$ python -q
>>> import numpy as np
>>> np.set_printoptions(precision=3, suppress=True, linewidth=120, sign=" ")
>>> E = np.loadtxt("x.csv", delimiter=",")
>>> E
array([[ 0.429,  0.286,  0.286],
       [ 0.   ,  0.667,  0.333],
       [ 0.4  ,  0.2  ,  0.4  ]])
>>> np.linalg.norm(E, axis=1)
array([ 0.589,  0.745,  0.6  ])
>>> round(float(E[2] @ E[1]), 3)
0.267
>>> np.linalg.norm(E, axis=0)
array([ 0.586,  0.752,  0.594])
>>> np.round(np.linalg.norm(E[2], 1), 3), np.round(np.linalg.norm(E[2], np.inf), 3)
(np.float64(1.0), np.float64(0.4))
>>> print(round(np.linalg.norm(E, "nuc"), 3))
1.589
>>> print(round(float(np.linalg.norm(E[2] - E[1])), 3))
0.618
>>> feats = np.load("sample7.npy")
>>> feats
array([[-2, -1,  0],
       [ 1,  2,  3],
       [ 4,  5,  6],
       [ 7,  8,  9]])
>>> # rows and columns are dependent
>>> r = np.linalg.matrix_rank(feats)
>>> r
np.int64(2)
>>> N = np.linalg.svd(feats)[2][r:].T
>>> print(N @ N.T)
[[ 0.167 -0.333  0.167]
 [-0.333  0.667 -0.333]
 [ 0.167 -0.333  0.167]]
>>> [int(np.linalg.matrix_rank(feats[:i])) for i in range(1, len(feats) + 1)]
[1, 2, 2, 2]
>>> print(np.linalg.matrix_rank(feats.T @ feats), np.linalg.matrix_rank(feats @ feats.T))
2 2
>>> print(np.allclose(feats @ N, 0))
True
>>> [int(np.linalg.matrix_rank(feats[:, :j + 1])) for j in range(3)]
[1, 2, 2]
>>> N.shape
(3, 1)
>>> N[:, 0] / N[np.abs(N[:, 0]).round(6).argmax(), 0]
array([-0.5,  1. , -0.5])
>>> left, sig, Vh = np.linalg.svd(feats, full_matrices=False)
>>> print(round(np.sqrt((sig ** 2).sum()), 3), round(float(np.linalg.norm(feats)), 3))
17.029 17.029
>>> np.abs(Vh[0])
array([ 0.487,  0.573,  0.66 ])
>>> np.round(sig / sig[0], 3) + 0
array([ 1.   ,  0.115,  0.   ])
>>> print(sig.round(3) + 0)
[ 16.918   1.942   0.   ]
>>> print(np.allclose(left * sig @ Vh, feats))
True
>>> print(np.cumsum(sig ** 2) / np.sum(sig ** 2))
[ 0.987  1.     1.   ]
>>> np.abs(left[:, 0]).round(6).argmax()
np.int64(3)
>>> left, sig, Vh = np.linalg.svd(feats)
>>> V = Vh[:(sig > 1e-8).sum()]
>>> rng = np.random.default_rng(8877)
>>> vec = feats[3] + -3 * feats[2] + rng.integers(2) * np.eye(3)[1]
>>> vec
array([-5., -7., -9.])
>>> np.diag(V.T @ V)
array([ 0.833,  0.333,  0.833])
>>> np.allclose(V.T @ V @ vec, vec)
True
>>> print(V.T @ V)
[[ 0.833  0.333 -0.167]
 [ 0.333  0.333  0.333]
 [-0.167  0.333  0.833]]
>>> J = np.load("run4.npy")
>>> J
array([[ 1.,  0.,  0.],
       [ 0.,  1., -2.],
       [ 0., -1.,  2.]])
>>> A2 = J + rng.integers(-2, 3, (3, 2)) @ rng.integers(-2, 3, (2, 3))
>>> A2
array([[-1.,  0., -1.],
       [-3.,  3., -5.],
       [ 0., -5.,  5.]])
>>> np.round(np.linalg.svd(A2 - J, compute_uv=False), 3) + 0
array([ 6.514,  3.093,  0.   ])
>>> np.abs(A2 - J).sum(axis=1)
array([ 3.,  8.,  7.])
>>> P = np.triu(np.array([[2, 2, 4], [3, 1, 3], [1, 4, 0]]), 1) + np.eye(3)
>>> A2 = P @ J @ np.linalg.inv(P)
>>> P @ J - J @ P
array([[ 0., -4.,  0.],
       [ 0., -3.,  3.],
       [ 0.,  0.,  3.]])
>>> A2
array([[ 1., -4., 12.],
       [ 0., -2., 10.],
       [ 0., -1.,  5.]])
>>> (A2 - A2.T) / 2
array([[ 0. , -2. ,  6. ],
       [ 2. ,  0. ,  5.5],
       [-6. , -5.5,  0. ]])
>>> np.linalg.matrix_power(A2, 4)
array([[  1., -56., 272.],
       [  0., -54., 270.],
       [  0., -27., 135.]])
>>> np.allclose(A2 @ A2.T, A2.T @ A2)
False
>>> np.sort(np.abs(np.linalg.eigvals(A2)))
array([ 0.,  1.,  3.])
>>> print(J @ J)
[[ 1.  0.  0.]
 [ 0.  3. -6.]
 [ 0. -3.  6.]]
>>> print(np.sort(np.linalg.eigvals(J).real))
[ 0.  1.  3.]
>>> round(np.linalg.det(J), 3)
np.float64(0.0)
>>> np.flatnonzero(np.linalg.matrix_power((J != 0) + (J.T != 0) + np.eye(3), 3)[1])
array([ 1,  2])
>>> print((J != 0).astype(int))
[[ 1  0  0]
 [ 0  1  1]
 [ 0  1  1]]
>>> np.allclose(J[:-1].T @ np.linalg.lstsq(J[:-1].T, J[-1])[0], J[-1])
True
>>> np.unique(J.round(6), axis=0).shape
(3, 3)
>>> J @ np.linalg.pinv(J) @ J
array([[ 1.,  0.,  0.],
       [ 0.,  1., -2.],
       [ 0., -1.,  2.]])
